$ python3 -q
>>> import numpy as np
>>> import numpy.linalg as la
>>> np.set_printoptions(suppress=True, linewidth=140)
>>> r0 = np.array([3, 0, -5, -1, 3, -1])
>>> F = r0[np.abs(np.subtract.outer(np.arange(6), np.arange(6)))]
>>> F
array([[ 3,  0, -5, -1,  3, -1],
       [ 0,  3,  0, -5, -1,  3],
       [-5,  0,  3,  0, -5, -1],
       [-1, -5,  0,  3,  0, -5],
       [ 3, -1, -5,  0,  3,  0],
       [-1,  3, -1, -5,  0,  3]])
>>> F.shape
(6, 6)
>>> F.sum(axis=1)
array([-1,  0, -8, -8,  0, -1])
>>> np.round(la.svd(F, compute_uv=False), 1)
array([11.9, 11.7,  3.9,  1.8,  1.1,  0.9])
>>> la.matrix_rank(F)
np.int64(6)
>>> np.abs(F).max()
np.int64(5)
>>> round(float(la.norm(F)), 1)
17.3
>>> np.unravel_index(np.abs(F).argmax(), F.shape)
(np.int64(0), np.int64(2))
>>> np.count_nonzero(F)
np.int64(26)
>>> vals, vecs = la.eigh(F)
>>> x = np.array([1, 0, 0, 0, -2, 1])
>>> np.round(vecs * np.maximum(vals, 0) @ vecs.T, 1) + 0
array([[ 3.9,  0. , -4. , -0.4,  3.3, -0.2],
       [ 0. ,  3.8,  0.1, -4.1, -0.8,  3.3],
       [-4. ,  0.1,  4.7,  0.5, -4.1, -0.4],
       [-0.4, -4.1,  0.5,  4.7,  0.1, -4. ],
       [ 3.3, -0.8, -4.1,  0.1,  3.8,  0. ],
       [-0.2,  3.3, -0.4, -4. ,  0. ,  3.9]])
>>> print(round(float(x @ F @ x / (x @ x)), 1), round(float(vals[0]), 1), round(float(vals[-1]), 1))
0.7 -3.9 11.9
>>> np.round(vecs * np.abs(vals) @ vecs.T, 1)
array([[ 4.8,  0.1, -3. ,  0.3,  3.6,  0.5],
       [ 0.1,  4.6,  0.3, -3.2, -0.5,  3.6],
       [-3. ,  0.3,  6.3,  1.1, -3.2,  0.3],
       [ 0.3, -3.2,  1.1,  6.3,  0.3, -3. ],
       [ 3.6, -0.5, -3.2,  0.3,  4.6,  0.1],
       [ 0.5,  3.6,  0.3, -3. ,  0.1,  4.8]])
>>> np.abs(F).sum(axis=1).max(), round(float(np.abs(vals).max()), 1)
(np.int64(14), 11.9)
>>> np.round(la.eigvalsh(F[1:, 1:]), 1)
array([-3.1, -1.7, -0.1,  8.1, 11.8])
>>> x @ F @ x
np.int64(4)
>>> rng = np.random.default_rng(50405)
>>> lab = rng.permutation(6)
>>> print(lab)
[3 4 2 0 1 5]
>>> B = F[lab][:, lab]
>>> np.trace(B)
np.int64(18)
>>> np.allclose(B, F)
False
>>> B = la.inv(F)
>>> print((np.abs(B) > 1e-9).astype(int))
[[1 1 1 1 1 1]
 [1 1 1 1 1 1]
 [1 1 1 1 1 1]
 [1 1 1 1 1 1]
 [1 1 1 1 1 1]
 [1 1 1 1 1 1]]
>>> np.allclose(B, F.T)
False
>>> np.round(F @ B, 1) + 0
array([[1., 0., 0., 0., 0., 0.],
       [0., 1., 0., 0., 0., 0.],
       [0., 0., 1., 0., 0., 0.],
       [0., 0., 0., 1., 0., 0.],
       [0., 0., 0., 0., 1., 0.],
       [0., 0., 0., 0., 0., 1.]])
>>> x = np.array([-2, 2, -1, -1, 3, -2])
>>> a = np.maximum(F @ x, 0)
>>> np.round(np.tanh(F @ x), 1)
array([ 1. ,  1. , -1. , -0.8,  1. ,  1. ])
>>> A = np.load("data.npy")
>>> A
array([[ 0,  1,  1,  0,  1,  3,  1],
       [ 3,  3,  3,  0,  1,  2,  1],
       [ 3,  0,  3,  0,  3,  3,  0],
       [ 2,  3,  0,  1,  1,  2,  3],
       [ 0,  0,  0,  1,  0,  0,  3],
       [ 3,  1,  2,  0,  2,  0,  3],
       [ 2,  3,  0,  2,  3,  1,  1],
       [ 3,  1,  3,  3,  0,  0,  1],
       [-3, -2, -2,  0,  0,  1,  0]])
>>> x = np.array([0, -7, 6, 0, 5, -2, -9])
>>> a = np.maximum(A @ x, 0)
>>> A * (a > 1e-9)[:, None]
array([[0, 0, 0, 0, 0, 0, 0],
       [0, 0, 0, 0, 0, 0, 0],
       [3, 0, 3, 0, 3, 3, 0],
       [0, 0, 0, 0, 0, 0, 0],
       [0, 0, 0, 0, 0, 0, 0],
       [0, 0, 0, 0, 0, 0, 0],
       [0, 0, 0, 0, 0, 0, 0],
       [3, 1, 3, 3, 0, 0, 1],
       [0, 0, 0, 0, 0, 0, 0]])
>>> print(np.round(np.tanh(A @ x), 1))
[-1. -1.  1. -1. -1. -1. -1.  1.  0.]
>>> a
array([ 0,  0, 27,  0,  0,  0,  0,  2,  0])
>>> np.flatnonzero(a > 1e-9)
array([2, 7])
>>> np.maximum(A @ x, 0) - np.maximum(-A @ x, 0)
array([-11, -11,  27, -47, -27, -12, -17,   2,   0])
>>> np.maximum(A @ (3 * x), 0)
array([ 0,  0, 81,  0,  0,  0,  0,  6,  0])
>>> feats = np.loadtxt("run12.csv", delimiter=",")
>>> feats
array([[-5., -8.,  2.,  0.,  2.,  5.],
       [ 4., -4.,  5.,  2.,  5.,  2.],
       [ 0.,  0.,  8., -4.,  7., -5.],
       [ 0.,  0.,  6., -2., -1.,  8.],
       [ 0.,  0., -4.,  3.,  0.,  8.],
       [ 0.,  0., -6., -3., -8.,  8.]])
>>> x = np.array([2, 2, 2, 2, -2, 3, 0])
>>> y = A @ x
>>> y
array([ 11,  22,  15,  16,   2,   8,  11,  20, -11])
>>> np.round(la.lstsq(A, y)[0], 1) + 0
array([ 2.,  2.,  2.,  2., -2.,  3.,  0.])
>>> y = y + 0.3 * rng.normal(size=9)
>>> y.round(1)
array([ 10.6,  22.3,  14.6,  16. ,   1.9,   7.7,  11.1,  19.9, -11.3])
>>> c, *_ = la.lstsq(A, y)
>>> c.round()
array([ 2.,  2.,  2.,  2., -2.,  3., -0.])
>>> [round(float(la.norm(la.solve(A.T @ A + lam * np.eye(7), A.T @ y))), 2) for lam in (0, 1, 10, 100)]
[5.42, 4.95, 3.63, 2.02]
>>> c.round(1)
array([ 2. ,  2.2,  2. ,  2. , -2.1,  2.9, -0.1])
>>> np.round(A.T @ (y - A @ c), 1) + 0
array([0., 0., 0., 0., 0., 0., 0.])
